% python3 -q
>>> import numpy as np
>>> import numpy.linalg as la
>>> np.set_printoptions(suppress=True, linewidth=120)
>>> rnd = lambda a: np.round(a, 2) + 0
>>> J = np.array([[1, -2, 4],
...     [1, -1, 1],
...     [1, 0, 0],
...     [1, 1, 1],
...     [1, 2, 4],
...     [1, 3, 9],
...     [1, 4, 16]])
>>> rng = np.random.default_rng(7831)
>>> z = rng.permutation(3)
>>> out = J[:, z] * rng.choice([-1, 1], 3)
>>> print(out)
[[ 2  4  1]
 [ 1  1  1]
 [ 0  0  1]
 [-1  1  1]
 [-2  4  1]
 [-3  9  1]
 [-4 16  1]]
>>> Uu, _, Vh = la.svd(J.T @ out)
>>> print(z)
[1 2 0]
>>> x0 = np.array([2, 0, 2])
>>> target = J @ x0
>>> print(rnd(la.solve(J.T @ J, J.T @ target)))
[2. 0. 2.]
>>> target = target + 0.1 * rng.normal(size=7)
>>> print(rnd(target))
[ 9.94  4.05  1.7   4.02 10.   19.97 34.09]
>>> b, *_ = la.lstsq(J, target)
>>> print(rnd(J.T @ (target - J @ b)))
[0. 0. 0.]
>>> def softmax(z):
...     e = np.exp(z - z.max(axis=-1, keepdims=True))
...     return e / e.sum(axis=-1, keepdims=True)
... 
>>> print(rnd(softmax(10 * J[4])))
[0. 0. 1.]
>>> print(rnd(softmax(J[4] + -3)))
[0.04 0.11 0.84]
>>> att = J @ J.T / np.sqrt(3)
>>> print(softmax(att).round(6).argmax(axis=1))
[6 6 0 6 6 6 6]
>>> print(rnd(la.norm(J, 2)))
19.93
>>> print(la.norm(J, axis=1).argmax())
6
>>> print(rnd(la.norm(J[6] - J[1])))
15.81
>>> print(rnd(la.norm(J, axis=0)))
[ 2.65  5.92 19.26]
>>> print(J[6] @ J[1])
13
>>> print(rnd(la.norm(J, 1)), rnd(la.norm(J, np.inf)))
35.0 21.0
>>> ang = np.radians(120)
>>> Rm = np.eye(3)
>>> Rm[1, 1] = Rm[2, 2] = np.cos(ang)
>>> Rm[1, 2], Rm[2, 1] = -np.sin(ang), np.sin(ang)
>>> print(rnd(Rm))
[[ 1.    0.    0.  ]
 [ 0.   -0.5  -0.87]
 [ 0.    0.87 -0.5 ]]
>>> out = J @ Rm.T
>>> print(np.allclose(la.norm(J, axis=1), la.norm(out, axis=1)))
True
>>> print(np.allclose(J @ J.T, out @ out.T))
True
>>> print(rnd(np.abs(out - J).max(axis=0)))
[ 0.   19.86 20.54]
>>> m1 = np.load("run11.npy")
>>> print(m1)
[[ 5.1  1.  -1.  -3.   2. ]
 [-2.   4.1 -1.   5.  -5. ]
 [-3.  -3.   1.1  0.  -1. ]
 [ 4.  -2.   0.   2.1  4. ]
 [ 5.   1.  -1.  -3.   2.1]]
>>> x0 = np.array([-8, 6, -7, 0, 5])
>>> target = m1 @ x0
>>> print(rnd(target))
[-17.8  22.6  -6.7 -24.  -16.5]
>>> print(rnd(la.solve(m1, target + m1[:, 0])))
[-7.  6. -7.  0.  5.]
>>> print(rnd(la.solve(m1, 3 * target)))
[-24.  18. -21.   0.  15.]
>>> f, g = m1[1], m1[3]
>>> print(f @ f)
71.81
>>> pr = (f @ g) / (f @ f) * f
>>> print(np.outer(f, g))
[[ -8.     4.    -0.    -4.2   -8.  ]
 [ 16.4   -8.2    0.     8.61  16.4 ]
 [ -4.     2.    -0.    -2.1   -4.  ]
 [ 20.   -10.     0.    10.5   20.  ]
 [-20.    10.    -0.   -10.5  -20.  ]]
>>> print(rnd(pr))
[ 0.72 -1.47  0.36 -1.79  1.79]
>>> print(rnd(g - pr))
[ 3.28 -0.53 -0.36  3.89  2.21]
